>>> import numpy as np
>>> np.set_printoptions(suppress=True, linewidth=100)
>>> M = np.abs(np.array([[1, 1, -2], [1, -2, 2], [0, 2, 1]])) + np.eye(3)
>>> M = M / M.sum(axis=1, keepdims=True)
>>> M.round(3)
array([[0.4  , 0.2  , 0.4  ],
       [0.167, 0.5  , 0.333],
       [0.   , 0.5  , 0.5  ]])
>>> # row-stochastic, so 1 is an eigenvalue
>>> np.allclose(M, M.T)
False
>>> np.round((M - M.T) / 2, 3)
array([[ 0.   ,  0.017,  0.2  ],
       [-0.017,  0.   , -0.083],
       [-0.2  ,  0.083,  0.   ]])
>>> np.round(np.linalg.matrix_power(M, 2), 3)
array([[0.193, 0.38 , 0.427],
       [0.15 , 0.45 , 0.4  ],
       [0.083, 0.5  , 0.417]])
>>> M.sum(axis=1)
array([1., 1., 1.])
>>> M @ np.ones(3)
array([1., 1., 1.])
>>> p = np.eye(3)[2]
>>> for _ in range(3):
...     p = p @ M
...     print(p.round(3))
... 
[0.  0.5 0.5]
[0.083 0.5   0.417]
[0.117 0.475 0.408]
>>> E = np.loadtxt("mat.csv", delimiter=",")
>>> E
array([[-0.879, -0.339, -0.277, -0.035],
       [-0.371, -0.12 , -0.135,  0.   ],
       [ 0.091,  0.02 ,  0.027,  0.005],
       [-0.874, -0.263, -0.289, -0.032],
       [ 1.351,  0.442,  0.434,  0.022],
       [-3.052, -1.002, -1.01 ,  0.018],
       [ 8.93 ,  2.969,  2.974,  0.016],
       [ 1.653,  0.54 ,  0.559, -0.013],
       [-2.837, -0.935, -0.935,  0.037],
       [ 1.987,  0.685,  0.661,  0.018],
       [ 1.071,  0.364,  0.333, -0.016],
       [-2.889, -0.986, -0.943,  0.041],
       [ 2.276,  0.766,  0.768,  0.004],
       [ 1.971,  0.662,  0.657, -0.013],
       [ 0.265,  0.072,  0.1  ,  0.006],
       [-1.753, -0.58 , -0.58 ,  0.015],
       [-0.812, -0.257, -0.287, -0.008],
       [-3.734, -1.261, -1.235, -0.007],
       [-1.206, -0.372, -0.391,  0.018],
       [-3.754, -1.257, -1.238,  0.013],
       [ 1.482,  0.471,  0.514,  0.021],
       [-0.531, -0.156, -0.208, -0.013],
       [ 3.467,  1.168,  1.091,  0.013],
       [-1.286, -0.446, -0.457, -0.007],
       [-2.136, -0.716, -0.709, -0.027],
       [-1.023, -0.33 , -0.338, -0.033],
       [-0.551, -0.191, -0.175, -0.02 ],
       [ 0.554,  0.199,  0.21 ,  0.028],
       [ 1.589,  0.531,  0.532,  0.013],
       [-3.135, -1.069, -1.069,  0.033]])
>>> cen = (E - E.mean(axis=0)) / E.std(axis=0)
>>> np.round(cen.std(axis=0), 3)
array([1., 1., 1., 1.])
>>> np.argwhere(np.abs(cen) > 2)
array([[6, 0],
       [6, 1],
       [6, 2]])
>>> c = np.linalg.lstsq(np.delete(cen, 1, axis=1), cen[:, 1])[0]
>>> np.abs(c).argmax()
np.int64(0)
>>> round(float(1 - np.var(cen[:, 1] - np.delete(cen, 1, axis=1) @ c)), 3)
1.0
>>> [round(float(x), 3) for x in np.linalg.svd(E, compute_uv=False)[:3]]
[15.389, 0.116, 0.104]
>>> np.linalg.matrix_rank(E, rtol=0.1)
np.int64(1)
>>> C = E[[13, 28]].astype(float)
>>> for _ in range(6):
...     idx = np.linalg.norm(E[:, None] - C, axis=-1).argmin(axis=1)
...     C = np.array([E[idx == j].mean(axis=0) for j in range(2)])
... 
>>> idx
array([1, 1, 1, 1, 0, 1, 0, 0, 1, 0, 0, 1, 0, 0, 1, 1, 1, 1, 1, 1, 0, 1, 0, 1, 1, 1, 1, 0, 0, 1])
>>> np.bincount(idx)
array([11, 19])
>>> C.round(3) + 0
array([[ 2.394,  0.8  ,  0.794,  0.008],
       [-1.604, -0.536, -0.534,  0.   ]])
>>> np.round(C[1] - C[0], 3)
array([-3.997, -1.336, -1.328, -0.008])
>>> np.abs(C[1] - C[0]).argmax()
np.int64(0)
>>> W0 = np.array([[3, 0, 0], [0, 5, 0], [5, 1, -4]])
>>> # triangular, det is the product of the diagonal
>>> Q, Rm = np.linalg.qr(W0)
>>> np.round(Q.T @ Q, 3) + 0
array([[1., 0., 0.],
       [0., 1., 0.],
       [0., 0., 1.]])
>>> Q.round(3)
array([[-0.514,  0.088, -0.853],
       [-0.   , -0.995, -0.102],
       [-0.857, -0.053,  0.512]])
>>> cov = Q.T @ Q
>>> (Q @ Q.T).shape
(3, 3)
>>> np.round(np.diag(cov), 3)
array([1., 1., 1.])
>>> np.allclose(cov, cov.T)
True
>>> np.round(np.linalg.eigvalsh(cov)[::-1], 3)
array([1., 1., 1.])
>>> round(np.trace(cov), 3), round(float((Q ** 2).sum()), 3)
(np.float64(3.0), 3.0)
>>> blk = np.stack([W0, 2 * W0, W0[::-1]])
>>> blk.sum(axis=0)
array([[ 14,   1,  -4],
       [  0,  20,   0],
       [ 18,   3, -12]])
>>> blk.shape
(3, 3, 3)
>>> np.linalg.matrix_rank(blk.reshape(3, -1))
np.int64(2)
>>> x0 = np.array([2, 2, 5])
>>> h1 = np.maximum(W0 @ x0, 0)
>>> np.maximum(W0 @ (3 * x0), 0)
array([18, 30,  0])
>>> np.maximum(W0 @ x0, 0) - np.maximum(-W0 @ x0, 0)
array([ 6, 10, -8])
>>> W0.T @ h1
array([18, 50,  0])
>>> h1
array([ 6, 10,  0])
>>> F = np.load("run3.npy")
>>> F.round(3) + 0
array([[ 0.769,  0.296, -0.19 , -0.225, -0.057,  0.002],
       [ 0.296,  0.62 ,  0.244,  0.288,  0.073, -0.002],
       [-0.19 ,  0.244,  0.843, -0.185, -0.047,  0.001],
       [-0.225,  0.288, -0.185,  0.782, -0.056,  0.002],
       [-0.057,  0.073, -0.047, -0.056,  0.986,  0.   ],
       [ 0.002, -0.002,  0.001,  0.002,  0.   ,  1.   ]])
>>> # symmetric, so the eigenvalues are real
>>> x0 = np.array([1, 0, 2, 3, 3, 0])
>>> (x0 - F @ x0) @ (F @ x0)
np.float64(0.0)
>>> np.round(F @ x0, 3)
array([-0.458,  1.868,  0.8  ,  1.585,  2.638,  0.011])
>>> np.round(F @ F @ x0, 3)
array([-0.458,  1.868,  0.8  ,  1.585,  2.638,  0.011])
>>> round(np.trace(F), 3)
np.float64(5.0)
>>> np.round(np.linalg.eigvalsh(2 * F - np.eye(6)), 3)
array([-1.,  1.,  1.,  1.,  1.,  1.])
>>> Uu, sv, VT = np.linalg.svd(F)
>>> np.argmax(sv[:-1] / (sv[1:] + 1e-6)) + 1
np.int64(5)
>>> A2 = Uu[:, :5] @ np.diag(sv[:5]) @ VT[:5]
>>> np.round(np.linalg.norm(F - A2) / np.linalg.norm(F), 3)
np.float64(0.0)
>>> round(float(np.linalg.norm(F - A2, 2)), 3), np.round(sv[5], 3)
(0.0, np.float64(0.0))
>>> A2.round(3) + 0
array([[ 0.769,  0.296, -0.19 , -0.225, -0.057,  0.002],
       [ 0.296,  0.62 ,  0.244,  0.288,  0.073, -0.002],
       [-0.19 ,  0.244,  0.843, -0.185, -0.047,  0.001],
       [-0.225,  0.288, -0.185,  0.782, -0.056,  0.002],
       [-0.057,  0.073, -0.047, -0.056,  0.986,  0.   ],
       [ 0.002, -0.002,  0.001,  0.002,  0.   ,  1.   ]])
>>> np.linalg.matrix_rank(A2)
np.int64(5)
>>> np.linalg.matrix_rank(F, rtol=0.05)
np.int64(5)
>>> np.argsort(-np.linalg.norm(F, axis=0).round(6), kind="stable")[:3]
array([5, 4, 2])
>>> np.linalg.matrix_rank(F, rtol=0.1)
np.int64(5)
>>> np.linalg.cond(F) > 100
np.True_
>>> A2 = np.array([[4, 5], [-6, 1], [-2, 6], [1, -4], [3, -5], [-5, -1]])
>>> np.round(A2.T @ F.T, 3)
array([[ 1.271, -2.506, -4.245, -1.648,  2.323, -4.98 ],
       [ 4.18 ,  2.05 ,  5.325, -4.796, -5.203, -0.994]])
>>> np.round(np.einsum("ik,kj->ij", F, A2), 3)
array([[ 1.271,  4.18 ],
       [-2.506,  2.05 ],
       [-4.245,  5.325],
       [-1.648, -4.796],
       [ 2.323, -5.203],
       [-4.98 , -0.994]])
>>> np.linalg.matrix_rank(F @ A2)
np.int64(2)
>>> np.vstack([F, A2.T]).shape
(8, 6)
>>> np.linalg.matrix_rank(np.vstack([F, A2.T]))
np.int64(6)
>>> np.round(np.einsum("ij->j", F), 3)
array([0.594, 1.52 , 0.666, 0.606, 0.899, 1.003])
>>> rk = np.linalg.matrix_rank(F)
>>> rk
np.int64(5)
>>> null = np.linalg.svd(F)[2][rk:].T
>>> [int(np.linalg.matrix_rank(F[:i])) for i in range(1, len(F) + 1)]
[1, 2, 3, 4, 5, 5]
>>> np.round(null[:, 0] / null[np.abs(null[:, 0]).round(6).argmax(), 0], 3)
array([-0.781,  1.   , -0.643, -0.758, -0.194,  0.006])
>>> null.shape
(6, 1)
>>> np.linalg.matrix_rank(F.T @ F), np.linalg.matrix_rank(F @ F.T)
(np.int64(5), np.int64(5))
>>> A = np.loadtxt("layer14.csv", delimiter=",")
>>> A
array([[-2., -5.,  5.],
       [-5.,  2., -4.],
       [ 5., -4., -2.]])
>>> # equal to its transpose
>>> ev, evecs = np.linalg.eig(A)
>>> round(np.prod(ev), 3)
np.float64(240.0)
>>> np.round(A @ evecs[:, 0] - ev[0] * evecs[:, 0], 3) + 0
array([0., 0., 0.])
>>> np.round(np.sort(np.linalg.eigvals(A @ A)), 3)
array([14.439, 50.386, 79.176])
>>> u = np.array([0, 0])
>>> np.convolve(A[0], u)
array([0., 0., 0., 0.])
>>> np.array([np.convolve(row, u, "same") for row in A])
array([[0., 0., 0.],
       [0., 0., 0.],
       [0., 0., 0.]])
>>> np.polyval(u, A[0])
array([0., 0., 0.])
>>> A2 = np.c_[E[:, :2] @ np.array([[1, -8], [0, 7]]), np.array([0, 3, 0, 1, 1, 0, 3, 1, 0, 0, 2, 0, 1, 2, 2, 3, 3, 2, 0, 1, 0, 3, 3, 0, 0, 3, 2, 0, 2, 2])]
>>> A2.round(3)
array([[ -0.879,   4.659,   0.   ],
       [ -0.371,   2.128,   3.   ],
       [  0.091,  -0.588,   0.   ],
       [ -0.874,   5.151,   1.   ],
       [  1.351,  -7.714,   1.   ],
       [ -3.052,  17.402,   0.   ],
       [  8.93 , -50.657,   3.   ],
       [  1.653,  -9.444,   1.   ],
       [ -2.837,  16.151,   0.   ],
       [  1.987, -11.101,   0.   ],
       [  1.071,  -6.02 ,   2.   ],
       [ -2.889,  16.21 ,   0.   ],
       [  2.276, -12.846,   1.   ],
       [  1.971, -11.134,   2.   ],
       [  0.265,  -1.616,   2.   ],
       [ -1.753,   9.964,   3.   ],
       [ -0.812,   4.697,   3.   ],
       [ -3.734,  21.045,   2.   ],
       [ -1.206,   7.044,   0.   ],
       [ -3.754,  21.233,   1.   ],
       [  1.482,  -8.559,   0.   ],
       [ -0.531,   3.156,   3.   ],
       [  3.467, -19.56 ,   3.   ],
       [ -1.286,   7.166,   0.   ],
       [ -2.136,  12.076,   0.   ],
       [ -1.023,   5.874,   3.   ],
       [ -0.551,   3.071,   2.   ],
       [  0.554,  -3.039,   0.   ],
       [  1.589,  -8.995,   2.   ],
       [ -3.135,  17.597,   2.   ]])
>>> np.linalg.matrix_rank(A2)
np.int64(3)
>>> np.linalg.matrix_rank(np.c_[E, A2])
np.int64(5)
>>> np.round(np.linalg.norm(A2 - E @ np.linalg.lstsq(E, A2)[0], axis=0), 3) + 0
array([0.  , 0.  , 9.08])
>>> np.round(np.linalg.lstsq(E, A2[:, 0])[0], 3) + 0
array([1., 0., 0., 0.])
>>> A2 = E / np.linalg.norm(E, axis=1)
Traceback (most recent call last):
  File "<python-input-102>", line 1, in <module>
    A2 = E / np.linalg.norm(E, axis=1)
         ~~^~~~~~~~~~~~~~~~~~~~~~~~~~~
ValueError: operands could not be broadcast together with shapes (30,4) (30,) 
>>> A2 = E / np.linalg.norm(E, axis=1, keepdims=True)
>>> cov = A2 @ A2.T
>>> cov[28].round(3)
array([-0.998, -1.   ,  0.994, -0.999,  1.   , -1.   ,  1.   ,  1.   , -1.   ,  1.   ,  1.   ,
       -1.   ,  1.   ,  1.   ,  0.998, -1.   , -1.   , -1.   , -1.   , -1.   ,  1.   , -0.998,
        1.   , -1.   , -1.   , -1.   , -0.999,  0.998,  1.   , -1.   ])
>>> (cov - 2 * np.eye(30)).round(6).argmax(axis=1)
array([26, 16, 14, 25, 28, 15, 12, 13, 15, 28, 22,  8,  6,  6, 20,  5,  1, 19,  8, 17, 28, 16,  4,
       29, 17,  3, 25, 20,  6, 15])
>>> rng = np.random.default_rng(820801)
>>> idx = rng.permutation(3)
>>> A2 = A[:, idx] * rng.choice([-1, 1], 3)
>>> A2
array([[-2., -5., -5.],
       [-5.,  4.,  2.],
       [ 5.,  2., -4.]])
>>> Uu, _, VT = np.linalg.svd(A.T @ A2)
>>> np.round(Uu @ VT, 3) + 0
array([[ 1.,  0.,  0.],
       [ 0.,  0.,  1.],
       [ 0., -1.,  0.]])
>>> idx
array([0, 2, 1])
>>> np.round(np.linalg.lstsq(A, A2)[0], 3) + 0
array([[ 1.,  0.,  0.],
       [ 0.,  0.,  1.],
       [ 0., -1.,  0.]])
>>> K = np.load("x.npy")
>>> K
array([[6., 5., 0., 5.],
       [5., 6., 0., 5.],
       [0., 0., 6., 0.],
       [5., 5., 0., 6.]])
>>> idx = rng.permutation(3)
>>> A2 = M[:, idx] * rng.choice([-1, 1], 3)
>>> A2.round(3)
array([[ 0.4  , -0.2  ,  0.4  ],
       [ 0.333, -0.5  ,  0.167],
       [ 0.5  , -0.5  ,  0.   ]])
>>> Uu, _, VT = np.linalg.svd(M.T @ A2)
>>> np.round(Uu @ VT, 3) + 0
array([[ 0.,  0.,  1.],
       [ 0., -1.,  0.],
       [ 1.,  0.,  0.]])
>>> np.round(np.linalg.lstsq(M, A2)[0], 3) + 0
array([[ 0.,  0.,  1.],
       [ 0., -1.,  0.],
       [ 1.,  0.,  0.]])
>>> feats = np.loadtxt("dump.csv", delimiter=",")
>>> feats
array([[ 49.,  42.,  35.,  42.,  28.],
       [ 42., 100.,  54.,  84.,  56.],
       [ 35.,  54.,  34.,  48.,  32.],
       [ 42.,  84.,  48.,  72.,  48.],
       [ 28.,  56.,  32.,  48.,  32.]])
>>> # symmetric
>>> Uu, sv, VT = np.linalg.svd(feats)
>>> evecs = VT[:(sv > 1e-8).sum()]
>>> x0 = feats[3] + 2 * feats[0] + rng.integers(2) * np.eye(5)[3]
>>> x0
array([140., 168., 118., 156., 104.])
>>> round(float(np.linalg.norm(x0 - evecs.T @ evecs @ x0)), 3)
0.0
>>> A2 = np.array([[0, 9, 8, -4, 5],
...     [-8, -9, 9, 4, 2],
...     [9, 9, 9, 4, 6],
...     [8, -7, -8, -1, 6],
...     [6, 6, 2, 0, -2]])
>>> C = np.array([[2]])
>>> arr = np.block([[A2, np.zeros((5, 1))], [np.zeros((1, 5)), C]])
>>> arr
array([[ 0.,  9.,  8., -4.,  5.,  0.],
       [-8., -9.,  9.,  4.,  2.,  0.],
       [ 9.,  9.,  9.,  4.,  6.,  0.],
       [ 8., -7., -8., -1.,  6.,  0.],
       [ 6.,  6.,  2.,  0., -2.,  0.],
       [ 0.,  0.,  0.,  0.,  0.,  2.]])
>>> # 2 groups of indices that never mix
>>> x0 = np.array([1, 2, 2, -1, 1, 1])
>>> h1 = np.maximum(arr @ x0, 0)
>>> np.maximum(arr @ (3 * x0), 0)
array([129.,   0., 141.,   0.,  60.,   6.])
>>> np.round(np.tanh(arr @ x0), 3)
array([ 1.   , -1.   ,  1.   , -1.   ,  1.   ,  0.964])
>>> u = np.array([3, 3, -1, 0, 2, -1])
>>> A2 = arr + np.outer(u, np.eye(6)[4])
>>> np.linalg.matrix_rank(np.linalg.inv(A2) - np.linalg.inv(arr), tol=1e-8)
np.int64(1)
>>> cov = arr.T @ arr
>>> cov
array([[245., 133., -43.,  -4.,  74.,   0.],
       [133., 328., 140., -29.,  27.,   0.],
       [-43., 140., 294.,  48.,  60.,   0.],
       [ -4., -29.,  48.,  49.,   6.,   0.],
       [ 74.,  27.,  60.,   6., 105.,   0.],
       [  0.,   0.,   0.,   0.,   0.,   4.]])
>>> np.round(np.linalg.svd(arr, compute_uv=False) ** 2, 3)
array([494.957, 318.181, 151.054,  51.843,   4.965,   4.   ])
>>> np.trace(cov), (arr ** 2).sum()
(np.float64(1025.0), np.float64(1025.0))
>>> A2 = A / np.sqrt((A ** 2).mean(axis=1, keepdims=True))
>>> np.round(A - A.mean(axis=1, keepdims=True), 3)
array([[-1.333, -4.333,  5.667],
       [-2.667,  4.333, -1.667],
       [ 5.333, -3.667, -1.667]])
>>> A2[1].round(3)
array([-1.291,  0.516, -1.033])
>>> x0 = np.array([2, -2, 2, 1, 1, 1])
>>> arr @ np.ones(6)
array([18., -2., 37., -2., 12.,  2.])
>>> np.einsum("ij,j->i", arr, x0)
array([-1., 26., 28., 19.,  2.,  2.])
>>> np.sign((arr @ x0).round(6))
array([-1.,  1.,  1.,  1.,  1.,  1.])
>>> (arr @ x0).argmax()
np.int64(2)
>>> arr * x0
array([[  0., -18.,  16.,  -4.,   5.,   0.],
       [-16.,  18.,  18.,   4.,   2.,   0.],
       [ 18., -18.,  18.,   4.,   6.,   0.],
       [ 16.,  14., -16.,  -1.,   6.,   0.],
       [ 12., -12.,   4.,   0.,  -2.,   0.],
       [  0.,  -0.,   0.,   0.,   0.,   2.]])
